$ python -q
>>> import numpy as np
>>> np.set_printoptions(precision=2, suppress=True, linewidth=140)
>>> rd = lambda a: np.round(a, 2) + 0
>>> E = np.loadtxt("x.csv", delimiter=",")
>>> print(E)
[[ 2. -3.  1. -2.]
 [ 4. 10. -2.  4.]
 [ 2.  3.  3.  2.]
 [-4. -9.  2. -3.]]
>>> Uu, s, vt = np.linalg.svd(E)
>>> print(rd(s))
[16.28  4.01  2.97  0.25]
>>> print(np.argmax(s[:-1] / (s[1:] + 1e-6)) + 1)
3
>>> A2 = Uu[:, :3] @ np.diag(s[:3]) @ vt[:3]
>>> print(rd(np.linalg.norm(E - A2) / np.linalg.norm(E)))
0.01
>>> print(np.linalg.matrix_rank(E, rtol=0.05))
3
>>> print(rd(np.abs(E - A2).max()))
0.14
>>> arr = np.array([[85, 0, -1, -5, -2, 3, 2, 3],
...     [0, 2, -4, 1, -3, -4, -3, 0],
...     [-5, -3, 102, 5, -1, 2, 2, 5],
...     [-1, 4, -2, -64, 4, 4, -2, -4],
...     [1, 0, 5, 5, -23, 0, 0, -3],
...     [4, -1, 4, 0, -2, -17, -1, -4],
...     [3, -2, 1, -3, -3, -3, 16, -3],
...     [0, -4, 3, 2, -3, 2, 1, 78]])
>>> print(arr)
[[ 85   0  -1  -5  -2   3   2   3]
 [  0   2  -4   1  -3  -4  -3   0]
 [ -5  -3 102   5  -1   2   2   5]
 [ -1   4  -2 -64   4   4  -2  -4]
 [  1   0   5   5 -23   0   0  -3]
 [  4  -1   4   0  -2 -17  -1  -4]
 [  3  -2   1  -3  -3  -3  16  -3]
 [  0  -4   3   2  -3   2   1  78]]
>>> Q, V = np.linalg.qr(arr[:, :3])[0], np.linalg.qr(arr[:, 3:])[0]
>>> s = np.linalg.svd(Q.T @ V, compute_uv=False)
>>> print(rd(np.linalg.norm(Q @ Q.T - V @ V.T, 2)))
1.0
>>> print(rd(np.degrees(np.arccos(s.clip(0, 1)))))
[15.95 74.61 85.97]
>>> print((s > 0.9).sum())
1
>>> f = np.array([-3, 7, 9, -9, 2, 0, 3, -5])
>>> A2 = arr + np.outer(f, np.eye(8)[4])
>>> print(np.linalg.matrix_rank(np.linalg.inv(A2) - np.linalg.inv(arr), tol=1e-8))
1
>>> print(A2)
[[ 85.   0.  -1.  -5.  -5.   3.   2.   3.]
 [  0.   2.  -4.   1.   4.  -4.  -3.   0.]
 [ -5.  -3. 102.   5.   8.   2.   2.   5.]
 [ -1.   4.  -2. -64.  -5.   4.  -2.  -4.]
 [  1.   0.   5.   5. -21.   0.   0.  -3.]
 [  4.  -1.   4.   0.  -2. -17.  -1.  -4.]
 [  3.  -2.   1.  -3.   0.  -3.  16.  -3.]
 [  0.  -4.   3.   2.  -8.   2.   1.  78.]]
>>> print(rd(np.linalg.norm(arr, 1)), rd(np.linalg.norm(arr, np.inf)))
122.0 125.0
>>> print(rd(np.linalg.norm(arr, axis=1)))
[ 85.31   7.42 102.45  64.57  24.27  18.52  17.49  78.28]
>>> print(np.linalg.norm(arr, axis=1).argmax())
2
>>> print(rd(np.linalg.norm(arr, axis=0)))
[ 85.31   7.07 102.35  64.69  24.1   18.63  16.7   78.54]
>>> def softmax(z):
...     e = np.exp(z - z.max(axis=-1, keepdims=True))
...     return e / e.sum(axis=-1, keepdims=True)
... 
>>> print(rd(softmax(arr).sum(axis=1)))
[1. 1. 1. 1. 1. 1. 1. 1.]
>>> print(softmax(10 * arr[2]))
[0. 0. 1. 0. 0. 0. 0. 0.]
>>> att = arr @ arr.T / np.sqrt(8)
>>> print(softmax(att).round(6).argmax(axis=1))
[0 5 2 3 4 5 6 7]
>>> Q, R = np.linalg.qr(arr)
>>> print(Q.shape, R.shape)
(8, 8) (8, 8)
>>> print(rd(abs(R[0, 0])), rd(np.linalg.norm(arr[:, 0])))
85.31 85.31
>>> print(np.trace(Q @ Q.T))
8.0
>>> A2 = np.array([[1, 0], [0, 0]])
>>> cent = np.array([[8, 9, 4], [2, 7, 1], [5, 0, 8]])
>>> feats = np.kron(A2, cent)
>>> print(feats)
[[8 9 4 0 0 0]
 [2 7 1 0 0 0]
 [5 0 8 0 0 0]
 [0 0 0 0 0 0]
 [0 0 0 0 0 0]
 [0 0 0 0 0 0]]
>>> print(np.linalg.lstsq(feats[:-1].T, feats[-1])[2])
3
>>> print(np.abs(np.diag(np.linalg.qr(feats)[1])) > 1e-9)
[ True  True  True False False False]
>>> print(np.unique(feats.round(6), axis=0).shape)
(4, 6)
>>> try:
...     np.linalg.inv(feats)
... except np.linalg.LinAlgError as e:
...     print("failed:", e)
... 
failed: Singular matrix
>>> print(rd(softmax(feats).sum(axis=1)))
[1. 1. 1. 1. 1. 1.]
>>> print(rd(softmax(10 * feats[1])))
[0. 1. 0. 0. 0. 0.]
>>> att = feats @ feats.T / np.sqrt(6)
>>> print(softmax(att).round(6).argmax(axis=1))
[0 0 2 0 0 0]
>>> print(rd(softmax(att)[1] @ feats))
[8. 9. 4. 0. 0. 0.]
>>> Uu, s, vt = np.linalg.svd(feats)
>>> print(np.argmax(s[:-1] / (s[1:] + 1e-6)) + 1)
3
>>> A2 = Uu[:, :3] @ np.diag(s[:3]) @ vt[:3]
>>> print(rd(np.linalg.norm(feats - A2) / np.linalg.norm(feats)))
0.0
>>> print(np.allclose(feats, feats.T))
False
>>> print(rd(np.sort(np.abs(np.linalg.eigvals(feats)))))
[ 0.    0.    0.    2.32  6.23 14.45]
>>> print(np.linalg.matrix_power(feats, 2))
[[102 135  73   0   0   0]
 [ 35  67  23   0   0   0]
 [ 80  45  84   0   0   0]
 [  0   0   0   0   0   0]
 [  0   0   0   0   0   0]
 [  0   0   0   0   0   0]]
>>> print(np.allclose(feats @ feats.T, feats.T @ feats))
False
>>> assert feats == feats.T
Traceback (most recent call last):
  File "<python-input-57>", line 1, in <module>
    assert feats == feats.T
           ^^^^^^^^^^^^^^^^
ValueError: The truth value of an array with more than one element is ambiguous. Use a.any() or a.all()
>>> print(feats @ feats)
[[102 135  73   0   0   0]
 [ 35  67  23   0   0   0]
 [ 80  45  84   0   0   0]
 [  0   0   0   0   0   0]
 [  0   0   0   0   0   0]
 [  0   0   0   0   0   0]]
>>> X = np.load("block2.npy")
>>> print(X)
[[  0.4  -0.2   0.3  -0.6   0.4   0.5  -0.5   1.7   1.3   0.6   0.3  -0.1]
 [  1.3   1.2   0.2  -0.7   0.1   0.4   1.9  -1.2   0.5  -0.3   0.9  -1. ]
 [  0.6   0.3  -0.2   0.6  -0.4  -0.1  -1.    0.1   0.1   1.   -0.4  -1.5]
 [ -0.3  -0.4  -0.2  -0.4   0.6   0.6   0.1  -0.3   0.3   0.2   1.4  -1.3]
 [  1.3  -1.   -1.3   0.2  -0.1   0.6  -1.4  -0.9   0.3  -0.9  -0.7   2.3]
 [  1.   -0.3  -0.3   0.7   1.5  -0.4   0.8   0.9  -0.6   0.1   1.    1.4]
 [  0.6   0.   -1.5  -0.4  -0.4  -0.3  -0.7   0.3  -0.2  -1.4   0.1   0.1]
 [  1.1   1.3   0.4  -0.3   0.8   0.9  -0.9   0.5   1.9  -1.2  -0.8  -1.4]
 [ -6.  -18.  -16.    8.   -8.    8.  -16.  -26.    2.    2.    8.  -16. ]
 [ -0.2  -0.1  -0.6  -1.9  -0.6   1.4   0.1   0.2   0.4  -0.1   1.   -0.8]
 [ -0.3  -0.4  -0.1  -0.9   0.1  -0.2   0.    0.5   0.9   1.1  -0.5   1.1]
 [ -0.5   0.1  -1.4  -0.3   1.2   0.   -0.8   1.4   2.2   1.2   1.5   1.6]
 [  0.   -0.9  -2.2   0.6  -0.4   1.2   1.1   1.   -1.9   2.3  -0.8  -0.3]
 [  0.1  -0.1  -1.5   0.5   0.7   0.8  -1.7  -0.5  -1.6  -2.1  -3.   -1.1]
 [ -1.2   1.3   0.1   1.6   0.2  -0.1  -0.5   1.5  -0.9  -0.2   0.3   0.5]
 [  0.1   2.    0.5  -1.6   0.8   1.7   0.3  -1.    0.4   0.1   0.9   0.8]
 [  2.    0.3   0.6   0.9  -0.3   0.9   0.4  -0.8   1.   -0.5   0.6   1. ]
 [ -0.5   0.9  -1.5   0.8  -0.7   0.1  -0.8   1.4   2.   -1.    0.4   0.1]
 [ -0.5  -0.6   1.1   0.3  -0.6  -0.4   0.5  -0.9  -1.2   0.1   1.2  -1.5]
 [  0.3   1.5  -1.   -0.7  -1.3   0.9  -0.1   0.9  -1.4   2.7   1.    0.3]
 [  0.7  -1.9   0.    2.6   1.4  -0.9   1.8   0.1   0.6   0.4  -1.4   2.2]
 [ -1.3  -2.    0.7   0.9   0.9  -0.9   0.5  -1.2   1.1   0.6  -0.2  -1.5]
 [ -0.3   0.2   0.5  -1.5   0.3  -0.1  -2.1   0.7  -0.3  -0.6   0.4   2.4]
 [  1.5  -0.1  -1.1  -0.5   0.3  -1.   -0.8   0.5   1.6  -0.8  -0.6   0.7]
 [ -0.5   0.3  -1.    2.1  -0.1   0.4  -0.4  -0.6  -0.4  -0.3   0.3   1. ]
 [  0.    0.1  -1.3  -1.2   0.8  -1.   -0.1  -1.7  -0.8   0.4   0.3  -0.1]
 [ -0.2  -1.3  -1.1   1.   -0.4   1.7  -0.5  -1.9  -0.5   0.2  -1.6   0.2]]
>>> rng = np.random.default_rng(677027)
>>> lab = rng.permutation(12)
>>> A2 = X[:, lab] * rng.choice([-1, 1], 12)
>>> print(A2)
[[ -0.1  -0.6   1.7   0.5  -0.3   1.3  -0.2   0.6   0.4   0.5   0.3   0.4]
 [ -1.    0.3  -1.2   0.4  -0.9   0.5   1.2   0.7   1.3  -1.9   0.2   0.1]
 [ -1.5  -1.    0.1  -0.1   0.4   0.1   0.3  -0.6   0.6   1.   -0.2  -0.4]
 [ -1.3  -0.2  -0.3   0.6  -1.4   0.3  -0.4   0.4  -0.3  -0.1  -0.2   0.6]
 [  2.3   0.9  -0.9   0.6   0.7   0.3  -1.   -0.2   1.3   1.4  -1.3  -0.1]
 [  1.4  -0.1   0.9  -0.4  -1.   -0.6  -0.3  -0.7   1.   -0.8  -0.3   1.5]
 [  0.1   1.4   0.3  -0.3  -0.1  -0.2   0.    0.4   0.6   0.7  -1.5  -0.4]
 [ -1.4   1.2   0.5   0.9   0.8   1.9   1.3   0.3   1.1   0.9   0.4   0.8]
 [-16.   -2.  -26.    8.   -8.    2.  -18.   -8.   -6.   16.  -16.   -8. ]
 [ -0.8   0.1   0.2   1.4  -1.    0.4  -0.1   1.9  -0.2  -0.1  -0.6  -0.6]
 [  1.1  -1.1   0.5  -0.2   0.5   0.9  -0.4   0.9  -0.3  -0.   -0.1   0.1]
 [  1.6  -1.2   1.4   0.   -1.5   2.2   0.1   0.3  -0.5   0.8  -1.4   1.2]
 [ -0.3  -2.3   1.    1.2   0.8  -1.9  -0.9  -0.6   0.   -1.1  -2.2  -0.4]
 [ -1.1   2.1  -0.5   0.8   3.   -1.6  -0.1  -0.5   0.1   1.7  -1.5   0.7]
 [  0.5   0.2   1.5  -0.1  -0.3  -0.9   1.3  -1.6  -1.2   0.5   0.1   0.2]
 [  0.8  -0.1  -1.    1.7  -0.9   0.4   2.    1.6   0.1  -0.3   0.5   0.8]
 [  1.    0.5  -0.8   0.9  -0.6   1.    0.3  -0.9   2.   -0.4   0.6  -0.3]
 [  0.1   1.    1.4   0.1  -0.4   2.    0.9  -0.8  -0.5   0.8  -1.5  -0.7]
 [ -1.5  -0.1  -0.9  -0.4  -1.2  -1.2  -0.6  -0.3  -0.5  -0.5   1.1  -0.6]
 [  0.3  -2.7   0.9   0.9  -1.   -1.4   1.5   0.7   0.3   0.1  -1.   -1.3]
 [  2.2  -0.4   0.1  -0.9   1.4   0.6  -1.9  -2.6   0.7  -1.8   0.    1.4]
 [ -1.5  -0.6  -1.2  -0.9   0.2   1.1  -2.   -0.9  -1.3  -0.5   0.7   0.9]
 [  2.4   0.6   0.7  -0.1  -0.4  -0.3   0.2   1.5  -0.3   2.1   0.5   0.3]
 [  0.7   0.8   0.5  -1.    0.6   1.6  -0.1   0.5   1.5   0.8  -1.1   0.3]
 [  1.    0.3  -0.6   0.4  -0.3  -0.4   0.3  -2.1  -0.5   0.4  -1.   -0.1]
 [ -0.1  -0.4  -1.7  -1.   -0.3  -0.8   0.1   1.2   0.    0.1  -1.3   0.8]
 [  0.2  -0.2  -1.9   1.7   1.6  -0.5  -1.3  -1.   -0.2   0.5  -1.1  -0.4]]
>>> Uu, _, vt = np.linalg.svd(X.T @ A2)
>>> print(rd(Uu @ vt))
[[ 0.  0.  0.  0.  0.  0.  0.  0.  1.  0.  0.  0.]
 [ 0.  0.  0.  0.  0.  0.  1.  0.  0.  0.  0.  0.]
 [ 0.  0.  0.  0.  0.  0.  0.  0.  0.  0.  1.  0.]
 [ 0.  0.  0.  0.  0.  0.  0. -1.  0.  0.  0.  0.]
 [ 0.  0.  0.  0.  0.  0.  0.  0.  0.  0.  0.  1.]
 [ 0.  0.  0.  1.  0.  0.  0.  0.  0.  0.  0.  0.]
 [ 0.  0.  0.  0.  0.  0.  0.  0.  0. -1.  0.  0.]
 [ 0.  0.  1.  0.  0.  0.  0.  0.  0.  0.  0.  0.]
 [ 0.  0.  0.  0.  0.  1.  0.  0.  0.  0.  0.  0.]
 [ 0. -1.  0.  0.  0.  0.  0.  0.  0.  0.  0.  0.]
 [ 0.  0.  0.  0. -1.  0.  0.  0.  0.  0.  0.  0.]
 [ 1.  0.  0.  0.  0.  0.  0.  0.  0.  0.  0.  0.]]
>>> print(rd(np.linalg.lstsq(X, A2)[0]))
[[ 0.  0.  0.  0.  0.  0.  0.  0.  1.  0.  0.  0.]
 [ 0.  0.  0.  0.  0.  0.  1.  0.  0.  0.  0.  0.]
 [ 0.  0.  0.  0.  0.  0.  0.  0.  0.  0.  1.  0.]
 [ 0.  0.  0.  0.  0.  0.  0. -1.  0.  0.  0.  0.]
 [ 0.  0.  0.  0.  0.  0.  0.  0.  0.  0.  0.  1.]
 [ 0.  0.  0.  1.  0.  0.  0.  0.  0.  0.  0.  0.]
 [ 0.  0.  0.  0.  0.  0.  0.  0.  0. -1.  0.  0.]
 [ 0.  0.  1.  0.  0.  0.  0.  0.  0.  0.  0.  0.]
 [ 0.  0.  0.  0.  0.  1.  0.  0.  0.  0.  0.  0.]
 [ 0. -1.  0.  0.  0.  0.  0.  0.  0.  0.  0.  0.]
 [ 0.  0.  0.  0. -1.  0.  0.  0.  0.  0.  0.  0.]
 [ 1.  0.  0.  0.  0.  0.  0.  0.  0.  0.  0.  0.]]
>>> print(lab)
[11  9  7  5 10  8  1  3  0  6  2  4]
>>> dist = np.linalg.norm(A2[:, None] - A2[None], axis=-1)
>>> print(dist.shape)
(27, 27)
>>> print(np.flatnonzero(dist[6] < dist.mean() / 2))
[ 0  2  3  4  6  9 10 17 23 24 25]
>>> print(dist.mean(axis=1).argmax())
8
>>> x = np.array([1, 3, 2, 0, 1, 2, 1, 2, 0, 0, 2, 1])
>>> h1 = np.maximum(X @ x, 0)
>>> print(rd(h1))
[ 5.2  6.5  0.   0.9  0.   6.2  0.   5.5  0.   2.2  0.   4.8  0.   0.   6.5 12.2  6.6  1.6  0.   7.3  0.   0.   3.9  0.   0.   0.   0. ]
>>> print(rd(X.T @ h1))
[ 26.51  59.95  -2.06 -23.82  21.05  43.66  -0.92  20.07  25.89  13.3   46.26  30.03]
>>> print(rd(np.maximum(X @ (3 * x), 0)))
[15.6 19.5  0.   2.7  0.  18.6  0.  16.5  0.   6.6  0.  14.4  0.   0.  19.5 36.6 19.8  4.8  0.  21.9  0.   0.  11.7  0.   0.   0.   0. ]
>>> print(rd(np.tanh(X @ x)))
[ 1.    1.   -0.99  0.72 -1.    1.   -1.    1.   -1.    0.98 -0.72  1.   -1.   -1.    1.    1.    1.    0.92 -0.96  1.   -1.   -1.    1.
 -1.   -0.72 -1.   -1.  ]
>>> print(np.flatnonzero(h1 > 1e-9))
[ 0  1  3  5  7  9 11 14 15 16 17 19 22]
